>>> import numpy as np
>>> import numpy.linalg as la
>>> np.set_printoptions(precision=1, suppress=True, linewidth=200)
>>> tidy = lambda a: np.round(a, 1) + 0
>>> X = np.loadtxt("out16.csv", delimiter=",")
>>> tidy(X)
array([[-29.8, -40.1, -14.9,   5. ],
       [-23.8, -31.8, -10.6,   6. ],
       [-16.7, -22.1,  -5.9,   6.7],
       [ -6.6,  -9. ,  -0.6,   5.6],
       [ -6. ,  -8.3,  -0.3,   5.4],
       [ -5.7,  -7.9,  -0.2,   5.3],
       [ -5.4,  -7.5,  -0.1,   5.2],
       [ -3.6,  -5.3,   0.4,   4.2],
       [ -1.3,  -2.5,   0.4,   2.2],
       [ -0.6,  -1.6,   0.2,   1.1],
       [  3.2,  11.8,   8. ,   8.6],
       [  6.7,  21.5,  15.5,  16.7],
       [  7.4,  23.6,  17.1,  18.4],
       [ 16. ,  44.7,  33.7,  35.6]])
>>> # null space of dimension 1
>>> gram = np.cov(X, rowvar=False)
>>> tidy(la.eigvalsh(gram)[::-1])
array([837.2,  43.1,   0.8,   0. ])
>>> print(np.argsort(-X.std(axis=0).round(6), kind="stable"))
[1 2 0 3]
>>> tidy(np.corrcoef(X[:, 1], X[:, 3])[0, 1])
np.float64(0.8)
>>> tidy(X.std(axis=0))
array([11.8, 21.5, 11.9,  8.7])
>>> z = X[:, 1] > np.median(X[:, 1])
>>> u = X[z].mean(axis=0) - X[~z].mean(axis=0)
>>> tidy(u)
array([17.4, 31.2, 15.4,  6.8])
>>> Uu, s, Vt = la.svd(X)
>>> tidy(s)
array([104.3,  47.1,   3.8,   0. ])
>>> B = Uu[:, :3] @ np.diag(s[:3]) @ Vt[:3]
>>> print(tidy(np.abs(X - B).max()))
0.0
>>> print(la.matrix_rank(B))
3
>>> tidy(B)
array([[-29.8, -40.1, -14.9,   5. ],
       [-23.8, -31.8, -10.6,   6. ],
       [-16.7, -22.1,  -5.9,   6.7],
       [ -6.6,  -9. ,  -0.6,   5.6],
       [ -6. ,  -8.3,  -0.3,   5.4],
       [ -5.7,  -7.9,  -0.2,   5.3],
       [ -5.4,  -7.5,  -0.1,   5.2],
       [ -3.6,  -5.3,   0.4,   4.2],
       [ -1.3,  -2.5,   0.4,   2.2],
       [ -0.6,  -1.6,   0.2,   1.1],
       [  3.2,  11.8,   8. ,   8.6],
       [  6.7,  21.5,  15.5,  16.7],
       [  7.4,  23.6,  17.1,  18.4],
       [ 16. ,  44.7,  33.7,  35.6]])
>>> Uu, s, Vt = la.svd(B)
>>> evecs = Vt[:(s > 1e-8).sum()]
>>> rng = np.random.default_rng(336)
>>> vec = B[1] + -2 * B[6] + rng.integers(2) * np.eye(4)[1]
>>> tidy(vec)
array([-12.9, -16.7, -10.3,  -4.3])
>>> tidy(la.norm(vec - evecs.T @ evecs @ vec))
np.float64(0.0)
>>> print(la.matrix_rank(np.vstack([B, vec])))
3
>>> np.allclose(evecs.T @ evecs @ vec, vec)
True
>>> print(tidy(np.diag(evecs.T @ evecs)))
[0.9 1.  0.4 0.8]
>>> A = np.array([[9, 0, -6, 6, 3],
...     [0, 0, 0, 0, 0],
...     [-6, 0, 4, -4, -2],
...     [6, 0, -4, 4, 2],
...     [3, 0, -2, 2, 1]])
>>> la.matrix_rank(A, rtol=0.1)
np.int64(1)
>>> O, _ = la.qr(np.array([[0.5, -1.2], [-1.0, -0.3]]))
>>> evals = np.array([2, 0])
>>> arr = O @ np.diag(evals) @ O.T
>>> print(tidy(arr))
[[ 0.4 -0.8]
 [-0.8  1.6]]
>>> rk = la.matrix_rank(arr)
>>> print(rk)
1
>>> null = la.svd(arr)[2][rk:].T
>>> tidy(arr @ null)
array([[0.],
       [0.]])
>>> [int(la.matrix_rank(arr[:, :j + 1])) for j in range(2)]
[1, 1]
>>> print(tidy(null @ null.T))
[[0.8 0.4]
 [0.4 0.2]]
>>> la.matrix_rank(arr.T @ arr), la.matrix_rank(arr @ arr.T)
(np.int64(1), np.int64(1))
>>> u = np.array([1, 1, 3])
>>> tidy(np.polyval(u, arr[1]))
array([2.8, 7.2])
>>> tidy(np.convolve(arr[1], u))
array([-0.8,  0.8, -0.8,  4.8])
>>> tidy(np.einsum("ii->", arr))
np.float64(2.0)
>>> tidy(la.det(2 * arr)), tidy(la.det(arr))
(np.float64(0.0), np.float64(0.0))
>>> tidy(np.einsum("ij,ji->", arr, arr))
np.float64(4.0)
>>> tidy(la.eigvals(arr).sum().real)
np.float64(2.0)
>>> B = arr + rng.integers(-2, 3, (2, 1)) @ rng.integers(-2, 3, (1, 2))
>>> tidy(B)
array([[-1.6, -4.8],
       [-2.8, -2.4]])
>>> B - arr
array([[-2., -4.],
       [-2., -4.]])
>>> print(np.abs(B - arr).sum(axis=1))
[6. 6.]
>>> print(np.poly(A))
[  1. -18.   0.   0.   0.   0.]
>>> tidy(la.det(A.T))
np.float64(0.0)
>>> tidy(la.det(2 * A)), tidy(la.det(A))
(np.float64(0.0), np.float64(0.0))
>>> print(np.einsum("ij,ji->", A, A))
324
>>> tidy(la.eigvals(A).sum().real)
np.float64(18.0)
